% ipython --no-banner

In [1]: import numpy as np

In [2]: np.set_printoptions(precision=3, suppress=True, linewidth=200)

In [3]: rnd = lambda a: np.round(a, 3) + 0

In [4]: m1 = np.loadtxt("x.csv", delimiter=",")

In [5]: print(m1)
[[ 3.  5.  0.  0.  0.  0.  0.  0.]
 [ 5. -6.  5.  0.  0.  0.  0.  0.]
 [ 0.  5.  7.  5.  0.  0.  0.  0.]
 [ 0.  0.  5. -4.  5.  0.  0.  0.]
 [ 0.  0.  0.  5.  8.  5.  0.  0.]
 [ 0.  0.  0.  0.  5.  9.  5.  0.]
 [ 0.  0.  0.  0.  0.  5. -8.  5.]
 [ 0.  0.  0.  0.  0.  0.  5.  0.]]

In [6]: # equal to its transpose

In [7]: print(np.all(np.linalg.eigvalsh(m1) > 0))
False

In [8]: print(rnd(np.linalg.eigvalsh(m1).min()))
-11.502

In [9]: rng = np.random.default_rng(9676)

In [10]: Y = m1 + rng.integers(-2, 3, (8, 7)) @ rng.integers(-2, 3, (7, 8))

In [11]: print(Y)
[[ -2.  11.   6.  -5.   0.   4.  -3.   1.]
 [  5. -16.  -2.  -2.   2.  -1.  -3.  -2.]
 [  4.   9.   2.   5.  -5.  -4.   3.   4.]
 [ -5.  -2.   5. -10.   6.  -2.   3.  -2.]
 [  1.  10.   7.   4.   7.   9.  -4.  -3.]
 [ -7.   7.   2.   1.   1.  11.  11.  -6.]
 [  2.  -1.   4.  -1.   5.   3.  -6.   6.]
 [ -6.   2.  -2.   4.   0.  -2.  19.   0.]]

In [12]: print(Y - m1)
[[ -5.   6.   6.  -5.   0.   4.  -3.   1.]
 [  0. -10.  -7.  -2.   2.  -1.  -3.  -2.]
 [  4.   4.  -5.   0.  -5.  -4.   3.   4.]
 [ -5.  -2.   0.  -6.   1.  -2.   3.  -2.]
 [  1.  10.   7.  -1.  -1.   4.  -4.  -3.]
 [ -7.   7.   2.   1.  -4.   2.   6.  -6.]
 [  2.  -1.   4.  -1.   5.  -2.   2.   1.]
 [ -6.   2.  -2.   4.   0.  -2.  14.   0.]]

In [13]: print(np.abs(Y - m1).sum(axis=1))
[30. 27. 29. 21. 31. 35. 18. 30.]

In [14]: Y = np.array([[1, -2], [-1, -2]])

In [15]: feats = np.tile(Y, (2, 2))

In [16]: print(feats)
[[ 1 -2  1 -2]
 [-1 -2 -1 -2]
 [ 1 -2  1 -2]
 [-1 -2 -1 -2]]

In [17]: # rows 0 and 2 are equal

In [18]: rk = np.linalg.matrix_rank(feats)

In [19]: print(rk)
2

In [20]: N = np.linalg.svd(feats)[2][rk:].T

In [21]: print(rnd(feats @ N))
[[0. 0.]
 [0. 0.]
 [0. 0.]
 [0. 0.]]

In [22]: print(np.linalg.matrix_rank(feats.T @ feats), np.linalg.matrix_rank(feats @ feats.T))
2 2

In [23]: print(np.allclose(feats @ N, 0))
True

In [24]: print([int(np.linalg.matrix_rank(feats[:i])) for i in range(1, len(feats) + 1)])
[1, 2, 2, 2]

In [25]: print([int(np.linalg.matrix_rank(np.delete(feats, i, axis=0))) for i in range(4)])
[2, 2, 2, 2]

In [26]: J = np.loadtxt("case7.csv", delimiter=",")

In [27]: print(J)
[[5. 0. 0. 0. 0. 0. 0. 0. 0. 0.]
 [0. 0. 0. 0. 5. 0. 0. 0. 0. 0.]
 [0. 0. 0. 0. 0. 0. 0. 0. 0. 3.]
 [0. 0. 0. 0. 0. 0. 0. 7. 0. 0.]
 [0. 0. 1. 0. 0. 0. 0. 0. 0. 0.]
 [0. 0. 0. 6. 0. 0. 0. 0. 0. 0.]
 [0. 0. 0. 0. 0. 0. 2. 0. 0. 0.]
 [0. 9. 0. 0. 0. 0. 0. 0. 0. 0.]
 [0. 0. 0. 0. 0. 0. 0. 0. 8. 0.]
 [0. 0. 0. 0. 0. 5. 0. 0. 0. 0.]]

In [28]: # 4 groups of indices that never mix

In [29]: th = np.radians(36)

In [30]: Rm = np.eye(10)

In [31]: Rm[5, 5] = Rm[9, 9] = np.cos(th)

In [32]: Rm[5, 9], Rm[9, 5] = -np.sin(th), np.sin(th)

In [33]: print(rnd(Rm))
[[ 1.     0.     0.     0.     0.     0.     0.     0.     0.     0.   ]
 [ 0.     1.     0.     0.     0.     0.     0.     0.     0.     0.   ]
 [ 0.     0.     1.     0.     0.     0.     0.     0.     0.     0.   ]
 [ 0.     0.     0.     1.     0.     0.     0.     0.     0.     0.   ]
 [ 0.     0.     0.     0.     1.     0.     0.     0.     0.     0.   ]
 [ 0.     0.     0.     0.     0.     0.809  0.     0.     0.    -0.588]
 [ 0.     0.     0.     0.     0.     0.     1.     0.     0.     0.   ]
 [ 0.     0.     0.     0.     0.     0.     0.     1.     0.     0.   ]
 [ 0.     0.     0.     0.     0.     0.     0.     0.     1.     0.   ]
 [ 0.     0.     0.     0.     0.     0.588  0.     0.     0.     0.809]]

In [34]: Y = J @ Rm.T

In [35]: print(rnd(Y))
[[ 5.     0.     0.     0.     0.     0.     0.     0.     0.     0.   ]
 [ 0.     0.     0.     0.     5.     0.     0.     0.     0.     0.   ]
 [ 0.     0.     0.     0.     0.    -1.763  0.     0.     0.     2.427]
 [ 0.     0.     0.     0.     0.     0.     0.     7.     0.     0.   ]
 [ 0.     0.     1.     0.     0.     0.     0.     0.     0.     0.   ]
 [ 0.     0.     0.     6.     0.     0.     0.     0.     0.     0.   ]
 [ 0.     0.     0.     0.     0.     0.     2.     0.     0.     0.   ]
 [ 0.     9.     0.     0.     0.     0.     0.     0.     0.     0.   ]
 [ 0.     0.     0.     0.     0.     0.     0.     0.     8.     0.   ]
 [ 0.     0.     0.     0.     0.     4.045  0.     0.     0.     2.939]]

In [36]: print(np.allclose(J @ J.T, Y @ Y.T))
True
